$ python -q
>>> import numpy as np
>>> import numpy.linalg as la
>>> np.set_printoptions(precision=1, suppress=True, linewidth=120)
>>> J = np.load("test1.npy")
>>> print(J)
[[ 0  2  0 -2 -2]
 [-1  2  2 -2 -2]
 [ 0  0  0  0  0]
 [ 1  1  0 -2  0]
 [ 0  1  2 -2  0]
 [ 0  0  0  0  0]
 [ 2  4  1  0 -2]
 [ 0  0  0  0  0]
 [ 0  1  2 -2  0]
 [ 0  2  0 -2 -2]
 [ 1  0 -2  0  0]
 [ 0  2  0 -2  0]
 [ 3  1 -3  4  2]
 [ 0  0  0  0  0]
 [ 0  0  0  0  0]
 [ 0  0  0  0  0]
 [ 0  0  0  0  0]]
>>> # row 5 repeats row 2
>>> Ac = J - J.mean(axis=0)
>>> Uu, sig, VT = la.svd(Ac, full_matrices=False)
>>> print(VT[0] * np.sign(VT[0, np.abs(VT[0]).argmax()]))
[ 0.3 -0.2 -0.5  0.7  0.4]
>>> print(np.abs(Uu[:, 0]).argmax())
12
>>> print(np.searchsorted(np.cumsum(sig ** 2) / (sig ** 2).sum(), 0.9) + 1)
3
>>> Ac = J - J.mean(axis=0)
>>> vecs = la.svd(Ac)[2][:4]
>>> B = Ac - Ac @ vecs.T @ vecs
>>> print(np.diag(vecs.T @ vecs))
[0.5 0.7 1.  1.  0.8]
>>> print(np.round(B.std(axis=0), 1) + 0)
[0.2 0.1 0.1 0.  0.1]
>>> print(round(la.norm(B) / la.norm(Ac), 1))
0.1
>>> A = np.load("w.npy")
>>> print(A)
[[0 0 0 0 0 0 0]
 [0 0 0 0 1 0 1]
 [0 0 0 1 0 1 1]
 [0 0 1 0 0 0 1]
 [0 1 0 0 0 1 0]
 [0 0 1 0 1 0 1]
 [0 1 1 1 0 1 0]]
>>> Uu, sig, VT = la.svd(A)
>>> vecs = VT[:(sig > 1e-8).sum()]
>>> rng = np.random.default_rng(43)
>>> x = A[3] + 4 * A[5] + rng.integers(2) * np.eye(7)[0]
>>> print(x)
[1. 0. 5. 0. 4. 0. 5.]
>>> print(np.round(vecs.T @ vecs, 1) + 0)
[[0. 0. 0. 0. 0. 0. 0.]
 [0. 1. 0. 0. 0. 0. 0.]
 [0. 0. 1. 0. 0. 0. 0.]
 [0. 0. 0. 1. 0. 0. 0.]
 [0. 0. 0. 0. 1. 0. 0.]
 [0. 0. 0. 0. 0. 1. 0.]
 [0. 0. 0. 0. 0. 0. 1.]]
>>> print(np.allclose(vecs.T @ vecs @ x, x))
False
>>> print(np.diag(vecs.T @ vecs))
[0. 1. 1. 1. 1. 1. 1.]
>>> print(la.matrix_rank(np.vstack([A, x])))
7
>>> print(round(la.norm(x - vecs.T @ vecs @ x), 1))
1.0
>>> vals, vecs = la.eigh(A)
>>> print(np.abs(vecs[:, -1]))
[0.  0.3 0.5 0.4 0.3 0.4 0.5]
>>> print(np.abs(vecs[:, -1]).round(6).argmax())
6
>>> print(np.round(vecs @ np.diag(vals) @ vecs.T, 1) + 0)
[[0. 0. 0. 0. 0. 0. 0.]
 [0. 0. 0. 0. 1. 0. 1.]
 [0. 0. 0. 1. 0. 1. 1.]
 [0. 0. 1. 0. 0. 0. 1.]
 [0. 1. 0. 0. 0. 1. 0.]
 [0. 0. 1. 0. 1. 0. 1.]
 [0. 1. 1. 1. 0. 1. 0.]]
>>> print(vals)
[-2.2 -1.3 -0.7  0.   0.2  1.1  2.9]
>>> print(np.unique(vals.round(6) + 0, return_counts=True)[1])
[1 1 1 1 1 1 1]
>>> print(la.cond(A) > 100)
True
>>> print(round(float(la.norm(A, 2) / la.norm(A)), 1))
0.7
>>> print([round(float(la.det(A[:i, :i])), 2) + 0 for i in range(1, 8)])
[0.0, 0.0, 0.0, 0.0, 0.0, 0.0, 0.0]
>>> print(round(la.eigvalsh(A).min(), 1))
-2.2
>>> arr = np.loadtxt("dump.csv", delimiter=",")
>>> print(arr)
[[-12.8  -1.   -3.9  -9.8  11. ]
 [ -0.6  15.5  11.3   1.5  -5.5]
 [ -8.9  -3.6  -8.4   4.9 -14.6]
 [ 12.   -1.1   2.8   8.1  13.4]
 [ -6.4 -17.2   1.9   6.5  -4.3]
 [-13.8   1.6   4.7 -13.2  -3.5]
 [  4.3   0.6  -0.9  18.9   4.8]
 [ -0.8   7.2   4.9  16.7  -6.8]
 [  7.5 -10.   -2.7  15.4   0.7]
 [  6.4  14.9   2.5 -11.5  -0.2]
 [-12.3  -3.1 -10.6  -4.3 -10.5]
 [  4.6   6.5 -17.6   4.7  -2.4]
 [ -7.4 -10.1  -0.3  12.9   8.7]
 [ 11.3  -2.7  -3.5  12.6  -9.7]
 [  0.8   7.8   1.3 -18.1  -3.2]
 [ -5.2   2.8  -5.   -5.   17.8]
 [-10.9  -5.7  -8.6   6.7  11.4]]
>>> dist = la.norm(arr[:, None] - arr[None], axis=-1)
>>> print(dist[:5, :5])
[[ 0.  32.4 30.2 31.4 28.9]
 [32.4  0.  30.3 30.1 34.9]
 [30.2 30.3  0.  36.9 20.1]
 [31.4 30.1 36.9  0.  30.2]
 [28.9 34.9 20.1 30.2  0. ]]
>>> print(np.unravel_index(dist.round(6).argmax(), dist.shape))
(np.int64(4), np.int64(9))
>>> print(dist.mean(axis=1).argmax())
14
>>> Uu, sig, VT = la.svd(arr, full_matrices=False)
>>> print(sig)
[50.9 40.6 36.9 26.2 22.9]
>>> print(Uu.shape, sig.shape, VT.shape)
(17, 5) (5,) (5, 5)
>>> print(np.abs(Uu[:, 0]).round(6).argmax())
8
>>> print(np.round(Uu.T @ Uu, 1) + 0)
[[1. 0. 0. 0. 0.]
 [0. 1. 0. 0. 0.]
 [0. 0. 1. 0. 0.]
 [0. 0. 0. 1. 0.]
 [0. 0. 0. 0. 1.]]
>>> print(np.allclose(Uu * sig @ VT, arr))
True
>>> print(np.round(Uu.T @ arr @ VT.T, 1) + 0)
[[50.9  0.   0.   0.   0. ]
 [ 0.  40.6  0.   0.   0. ]
 [ 0.   0.  36.9  0.   0. ]
 [ 0.   0.   0.  26.2  0. ]
 [ 0.   0.   0.   0.  22.9]]
>>> K = np.loadtxt("data.csv", delimiter=",")
>>> print(K)
[[  7.8  17.6  41.2   6.3  29.2  12.5]
 [-19.5  -7.4 -39.7 -38.3  10.3  -5.7]
 [  8.   18.5  40.9   6.   29.3  13.1]
 [  6.8  20.1  41.5   4.4  30.1  14.8]
 [-19.8  -5.7 -40.6 -37.8   9.5  -7.2]
 [-20.9  -7.6 -41.  -38.6  11.3  -5. ]
 [-21.5  -6.1 -40.8 -38.5  10.2  -4.4]
 [  7.2  18.3  41.2   6.   28.8  13.9]
 [-24.   -6.5 -38.9 -37.6  10.8  -6.8]
 [-22.6  -6.6 -38.4 -38.2   9.7  -8.1]
 [  7.3  18.7  42.8   5.6  29.5  14. ]
 [-21.9  -5.8 -38.7 -37.3  11.1  -6.2]
 [-22.   -5.8 -40.5 -37.8   9.2  -7.1]
 [-22.4  -6.7 -39.3 -40.   10.   -6. ]
 [  8.3  17.9  42.2   5.5  30.5  13.6]
 [  9.3  18.3  41.9   6.7  30.6  11.6]
 [-21.4  -6.9 -40.1 -37.8   8.2  -5.5]]
>>> Z = K[[10, 5]].astype(float)
>>> for _ in range(4):
...     idx = la.norm(K[:, None] - Z, axis=-1).argmin(axis=1)
...     Z = np.array([K[idx == j].mean(axis=0) for j in range(2)])
... 
>>> print(idx)
[0 1 0 0 1 1 1 0 1 1 0 1 1 1 0 0 1]
>>> print(Z)
[[  7.8  18.5  41.7   5.8  29.7  13.4]
 [-21.6  -6.5 -39.8 -38.2  10.   -6.2]]
>>> print(np.abs(Z[1] - Z[0]).argmax())
2
>>> Ac = K - K.mean(axis=0)
>>> vecs = la.svd(Ac)[2][:2]
>>> B = Ac - Ac @ vecs.T @ vecs
>>> print(np.round(np.cov(Ac @ vecs.T, rowvar=False), 1) + 0)
[[2787.9    0. ]
 [   0.     1.5]]
>>> print(round(la.norm(B) / la.norm(Ac), 1))
0.0
>>> dist = la.norm(K[:, None] - K[None], axis=-1)
>>> print(np.unravel_index(dist.round(6).argmax(), dist.shape))
(np.int64(5), np.int64(15))
>>> print(la.norm(K - K.mean(axis=0), axis=1))
[60.6 42.4 60.6 61.  43.  43.6 43.3 60.7 42.6 42.6 62.  41.3 43.5 43.5 61.7 62.  43.2]
>>> print(dist.shape)
(17, 17)
>>> print(dist[7].round(6).argsort(kind="stable")[:4])
[ 7  2  0 10]
>>> print(dist[7])
[  1.7 103.    1.3   2.9 103.6 104.3 103.9   0.  103.2 103.2   1.8 102.  104.2 104.1   2.4   3.7 103.8]
>>> print(dist[:5, :5])
[[  0.  102.9   1.2   4.1 103.5]
 [102.9   0.  103.  103.3   2.6]
 [  1.2 103.    0.    3.2 103.6]
 [  4.1 103.3   3.2   0.  103.9]
 [103.5   2.6 103.6 103.9   0. ]]
>>> Uu, sig, VT = la.svd(K)
>>> print(np.argmax(sig[:-1] / (sig[1:] + 1e-6)) + 1)
2
>>> B = Uu[:, :2] @ np.diag(sig[:2]) @ VT[:2]
>>> print(round(float(la.norm(K - B) / la.norm(K)), 1))
0.0
>>> print(la.matrix_rank(B))
2
>>> print(round(np.abs(K - B).max(), 1))
2.3
>>> data = np.load("x.npy")
>>> print(data)
[[ 0.3  1.5  0.3]
 [ 0.5  1.3 -0.6]
 [ 0.8 -0.2  0.4]
 [ 1.   0.3  0.2]
 [ 1.4  2.5  0.3]]
>>> B = data / la.norm(data, axis=1, keepdims=True)
>>> C2 = B @ B.T
>>> print(C2.round(1) + 0)
[[ 1.   0.8  0.   0.5  0.9]
 [ 0.8  1.  -0.1  0.5  0.9]
 [ 0.  -0.1  1.   0.8  0.3]
 [ 0.5  0.5  0.8  1.   0.7]
 [ 0.9  0.9  0.3  0.7  1. ]]
>>> print((np.abs(C2) > 0.9).astype(int))
[[1 0 0 0 1]
 [0 1 0 0 0]
 [0 0 1 0 0]
 [0 0 0 1 0]
 [1 0 0 0 1]]
>>> B = np.c_[K[:, :5] @ np.array([[1, -2, 0, 2, 1],
...     [-1, -2, 0, 2, 2],
...     [0, -1, -1, -1, 0],
...     [-2, 2, 0, -1, 0],
...     [0, -1, 0, 2, 0]]), np.array([1, 2, 1, 0, 1, 0, -2, -2, 1, 0, 1, 0, -2, 0, -2, -1, -1])]
>>> print(B)
[[ -22.4 -108.6  -41.2   61.7   43.     1. ]
 [  64.5    6.6   39.7   44.8  -34.3    2. ]
 [ -22.5 -111.2  -40.9   64.7   45.     1. ]
 [ -22.1 -116.6  -41.5   68.1   47.     0. ]
 [  61.5    6.5   40.6   46.4  -31.2    1. ]
 [  63.9    9.5   41.    45.2  -36.1    0. ]
 [  61.6    8.8   40.8   44.5  -33.7   -2. ]
 [ -23.1 -109.   -41.2   61.4   43.8   -2. ]
 [  57.7   13.9   38.9   37.1  -37.     1. ]
 [  60.4   10.7   38.4   37.6  -35.8    0. ]
 [ -22.6 -113.1  -42.8   62.6   44.7    1. ]
 [  58.5    8.4   38.7   42.8  -33.5    0. ]
 [  59.4   11.3   40.5   41.1  -33.6   -2. ]
 [  64.3    7.5   39.3   41.1  -35.8    0. ]
 [ -20.6 -114.1  -42.2   65.7   44.1   -2. ]
 [ -22.4 -114.3  -41.9   67.8   45.9   -1. ]
 [  61.1   12.9   40.1   37.7  -35.2   -1. ]]
>>> print(la.matrix_rank(B))
6
>>> print(np.round(la.norm(B - K @ la.lstsq(K, B)[0], axis=0), 1) + 0)
[0.  0.  0.  0.  0.  4.9]
>>> print(np.round(la.lstsq(K, B[:, 0])[0], 1) + 0)
[ 1. -1.  0. -2.  0.  0.]
>>> x = np.array([3, 0, 3])
>>> y = data @ x
>>> print(np.round(la.pinv(data) @ data, 1) + 0)
[[1. 0. 0.]
 [0. 1. 0.]
 [0. 0. 1.]]
>>> print(np.round(la.lstsq(data, y)[0], 1) + 0)
[3. 0. 3.]
>>> try:
...     la.solve(data, y)
... except la.LinAlgError as e:
...     print(repr(e))
... 
LinAlgError('Last 2 dimensions of the array must be square')
>>> print(y)
[ 1.8 -0.3  3.6  3.6  5.1]
>>> y = y + 0.1 * rng.normal(size=5)
>>> print(y)
[ 1.9 -0.4  3.5  3.4  5.2]
>>> c, *_ = la.lstsq(data, y)
>>> print(c.round())
[3. 0. 3.]
>>> print(c)
[2.8 0.1 3.1]
>>> print(np.round(data.T @ (y - data @ c), 1) + 0)
[0. 0. 0.]
>>> t3 = np.stack([data, 3 * data, data[::-1]])
>>> print(la.matrix_rank(t3.reshape(3, -1)))
2
>>> print(la.norm(t3, axis=(1, 2)))
[ 3.9 11.6  3.9]
>>> print((t3 @ data.T).shape)
(3, 5, 5)
>>> print(t3.shape)
(3, 5, 3)
>>> E = np.load("m.npy")
>>> print(E)
[[ 2  0  2]
 [ 4  0  2]
 [ 4  2  4]
 [ 6  4  6]
 [ 8  6  7]
 [ 9  8  9]
 [ 9  8 11]
 [ 9  9 11]
 [11 11 12]
 [11 12 12]
 [13 13 13]]
>>> dist = la.norm(E[:, None] - E[None], axis=-1)
>>> print(dist.shape)
(11, 11)
>>> print(dist[5].round(6).argsort(kind="stable")[:4])
[5 6 7 4]
>>> print(dist[:5, :5])
[[0.  2.  3.5 6.9 9.8]
 [2.  0.  2.8 6.  8.8]
 [3.5 2.8 0.  3.5 6.4]
 [6.9 6.  3.5 0.  3. ]
 [9.8 8.8 6.4 3.  0. ]]
>>> print(la.matrix_rank(dist ** 2))
5
>>> print(np.unravel_index(dist.round(6).argmax(), dist.shape))
(np.int64(0), np.int64(10))
>>> print(la.norm(E - E.mean(axis=0), axis=1))
[10.7  9.8  7.3  3.8  1.3  2.   3.4  3.9  6.7  7.4  9.6]
